$ python3 -q
>>> import numpy as np
>>> from numpy import linalg as LA
>>> np.set_printoptions(precision=1, suppress=True, linewidth=160, floatmode="fixed")
>>> tidy = lambda a: np.round(a, 1) + 0
>>> arr = np.load("data.npy")
>>> tidy(arr)
array([[-0.6,  1.1,  0.9,  0.4, -0.8,  0.8,  0.5,  0.3, -0.9,  2.7, -0.1, -1.0, -1.5,  0.4],
       [-2.3, -1.6,  0.1,  0.1,  1.2, -0.5, -0.6,  0.4, -0.8, -0.1,  0.1, -2.2,  0.5,  0.2],
       [ 0.0,  1.1, -0.6, -1.2, -0.7,  1.3, -0.8, -1.1,  1.1, -0.3,  2.1, -1.7,  0.4,  0.0],
       [-0.9,  0.0,  0.7, -2.4,  1.4,  1.3,  1.2, -1.2,  0.5,  0.3, -1.5,  0.5,  0.1,  0.0],
       [ 0.4,  0.0,  2.6, -0.9,  0.4, -1.2, -1.1,  0.1,  0.0,  0.8,  1.0,  0.4,  0.6, -1.8],
       [ 0.8,  0.7,  0.5,  0.9,  2.4, -0.2,  1.9, -0.1, -0.3, -0.3,  1.9, -0.1, -0.2,  0.8],
       [-0.3, -0.7, -0.4, -0.7,  0.4, -0.2, -1.7, -0.7, -0.7,  1.0,  1.1,  1.7, -0.3,  2.3],
       [-1.2,  0.7,  1.5,  0.1, -1.8, -1.1,  1.1, -1.2, -0.8, -1.2,  0.1,  0.2,  0.9,  1.2],
       [ 1.0,  0.6,  0.6, -1.2, -0.1,  0.0, -0.1,  2.6,  0.4, -0.1, -0.5, -0.6,  1.2,  1.9],
       [ 1.5,  0.3,  0.1, -1.0,  0.4, -1.2, -0.8, -0.9, -1.2, -1.1, -1.0, -1.4, -1.9,  0.4],
       [ 1.4, -1.4, -0.7, -0.9, -0.7,  0.5,  1.1, -0.4, -2.3,  0.8,  0.5, -0.3,  1.5, -0.5],
       [ 0.7,  0.0,  1.5,  1.5,  0.4,  2.4, -1.3, -0.5, -0.9, -0.9, -0.7,  0.0,  0.7,  0.4],
       [ 0.9, -2.6,  1.2,  0.2, -0.8,  0.2,  0.8, -0.5,  1.8,  0.1,  0.3, -0.5, -0.9,  0.8],
       [ 0.8,  0.5, -0.4,  1.0,  0.6, -1.2, -0.4, -1.7,  1.1,  1.6, -1.2, -0.8,  1.8,  0.6]])
>>> rng = np.random.default_rng(47)
>>> z = rng.permutation(14)
>>> z
array([ 0,  8,  5,  7, 12,  1,  2, 13,  3,  4, 10,  9, 11,  6])
>>> B = arr[z][:, z]
>>> np.allclose(B, arr)
False
>>> tidy(np.diag(B))
array([-0.6,  0.4, -0.2, -1.2, -0.9, -1.6, -0.6,  0.6, -2.4,  0.4,  0.5, -1.1,  0.0, -1.7])
>>> B = arr / LA.norm(arr, axis=1, keepdims=True)
>>> gram = B @ B.T
>>> (gram - 2 * np.eye(14)).round(6).argmax(axis=1)
array([1, 0, 0, 0, 0, 0, 0, 0, 0, 0, 0, 0, 0, 0])
>>> np.argwhere(np.triu(np.abs(gram) > 0.95, 1))
array([], shape=(0, 2), dtype=int64)
>>> np.degrees(np.arccos(np.clip(gram[9, 12], -1, 1)))
np.float64(90.0)
>>> th = np.radians(45)
>>> r_ = np.eye(14)
>>> r_[6, 6] = r_[0, 0] = np.cos(th)
>>> r_[6, 0], r_[0, 6] = -np.sin(th), np.sin(th)
>>> B = arr @ r_.T
>>> tidy(np.abs(B - arr).max(axis=0))
array([1.1, 0.0, 0.0, 0.0, 0.0, 0.0, 1.8, 0.0, 0.0, 0.0, 0.0, 0.0, 0.0, 0.0])
>>> tidy(LA.det(r_)), tidy(np.trace(r_))
(np.float64(1.0), np.float64(13.4))
>>> w1 = np.array([[1, 1, 1, 0],
...     [2, 1, 0, 2],
...     [1, -1, 0, 2],
...     [-1, -2, 1, 0],
...     [-1, 1, 2, -2],
...     [2, 2, -1, 2],
...     [2, 1, -2, 0],
...     [1, -1, 0, -2],
...     [0, 2, 1, 2],
...     [2, -1, -2, 1],
...     [-1, 0, -2, 2],
...     [0, 1, 1, -2],
...     [-2, -1, -2, 0],
...     [2, 2, 1, 0]])
>>> b = np.array([-2, 1, -2, -1])
>>> hid = np.maximum(arr @ w1 + b, 0)
>>> LA.matrix_rank(hid)
np.int64(4)
>>> (hid > 0).astype(int)
array([[1, 0, 0, 1],
       [0, 0, 0, 0],
       [0, 1, 0, 1],
       [1, 1, 0, 0],
       [0, 0, 0, 1],
       [1, 1, 0, 0],
       [0, 1, 1, 0],
       [0, 0, 0, 1],
       [1, 1, 0, 0],
       [0, 1, 1, 0],
       [0, 0, 0, 0],
       [0, 1, 1, 1],
       [1, 1, 0, 1],
       [0, 0, 0, 1]])
>>> Z = np.array([[2, 1, 1], [-2, -2, 2], [-1, 1, 2], [1, -2, 1]])
>>> w1 @ Z
array([[-1,  0,  5],
       [ 4, -4,  6],
       [ 6, -1,  1],
       [ 1,  4, -3],
       [-8,  3,  3],
       [ 3, -7,  6],
       [ 4, -2,  0],
       [ 2,  7, -3],
       [-3, -7,  8],
       [ 9,  0, -3],
       [ 2, -7, -3],
       [-5,  3,  2],
       [ 0, -2, -8],
       [-1, -1,  8]])
>>> E = np.loadtxt("mat.csv", delimiter=",")
>>> E
array([[-3.0, -2.0,  3.0, -1.0,  1.0, -3.0, -3.0, -2.0,  1.0,  0.0, -3.0, -3.0, -3.0],
       [-6.0, -4.0,  6.0, -2.0,  2.0, -6.0, -6.0, -4.0,  2.0,  0.0, -6.0, -6.0, -6.0],
       [ 0.0,  0.0,  0.0,  0.0,  0.0,  0.0,  0.0,  0.0,  0.0,  0.0,  0.0,  0.0,  0.0],
       [ 0.0,  0.0,  0.0,  0.0,  0.0,  0.0,  0.0,  0.0,  0.0,  0.0,  0.0,  0.0,  0.0],
       [ 0.0,  0.0,  0.0,  0.0,  0.0,  0.0,  0.0,  0.0,  0.0,  0.0,  0.0,  0.0,  0.0],
       [-3.0, -2.0,  3.0, -1.0,  1.0, -3.0, -3.0, -2.0,  1.0,  0.0, -3.0, -3.0, -3.0],
       [-9.0, -6.0,  9.0, -3.0,  3.0, -9.0, -9.0, -6.0,  3.0,  0.0, -9.0, -9.0, -9.0],
       [-3.0, -2.0,  3.0, -1.0,  1.0, -3.0, -3.0, -2.0,  1.0,  0.0, -3.0, -3.0, -3.0]])
>>> # columns 0 and 5 are equal
>>> [round(float(x), 1) for x in LA.svd(E, compute_uv=False)[:3]]
[34.4, 0.0, 0.0]
>>> r0 = np.array([3, -2, -5, -5, 4, -4, 2, -3])
>>> X = -1 * np.eye(8) + np.outer(r0, r0)
>>> X
array([[  8.0,  -6.0, -15.0, -15.0,  12.0, -12.0,   6.0,  -9.0],
       [ -6.0,   3.0,  10.0,  10.0,  -8.0,   8.0,  -4.0,   6.0],
       [-15.0,  10.0,  24.0,  25.0, -20.0,  20.0, -10.0,  15.0],
       [-15.0,  10.0,  25.0,  24.0, -20.0,  20.0, -10.0,  15.0],
       [ 12.0,  -8.0, -20.0, -20.0,  15.0, -16.0,   8.0, -12.0],
       [-12.0,   8.0,  20.0,  20.0, -16.0,  15.0,  -8.0,  12.0],
       [  6.0,  -4.0, -10.0, -10.0,   8.0,  -8.0,   3.0,  -6.0],
       [ -9.0,   6.0,  15.0,  15.0, -12.0,  12.0,  -6.0,   8.0]])
>>> # symmetric
>>> r0 = np.array([-1, 2])
>>> np.array([np.convolve(row, r0, "same") for row in X])
array([[ -8.0,  22.0,   3.0, -15.0, -42.0,  36.0, -30.0,  21.0],
       [  6.0, -15.0,  -4.0,  10.0,  28.0, -24.0,  20.0, -14.0],
       [ 15.0, -40.0,  -4.0,  23.0,  70.0, -60.0,  50.0, -35.0],
       [ 15.0, -40.0,  -5.0,  26.0,  68.0, -60.0,  50.0, -35.0],
       [-12.0,  32.0,   4.0, -20.0, -55.0,  46.0, -40.0,  28.0],
       [ 12.0, -32.0,  -4.0,  20.0,  56.0, -47.0,  38.0, -28.0],
       [ -6.0,  16.0,   2.0, -10.0, -28.0,  24.0, -19.0,  12.0],
       [  9.0, -24.0,  -3.0,  15.0,  42.0, -36.0,  30.0, -20.0]])
>>> np.cross(X[0, :3], X[4, :3])
array([  0.0, -20.0,   8.0])
>>> np.correlate(X[0], X[4], "full")
array([ -96.0,  136.0,    4.0,  276.0, -274.0,  215.0, -229.0, 1272.0, -240.0,  174.0, -291.0,  300.0,  -12.0,  144.0, -108.0])
>>> np.polyval(r0, X[0])
array([ -6.0,   8.0,  17.0,  17.0, -10.0,  14.0,  -4.0,  11.0])
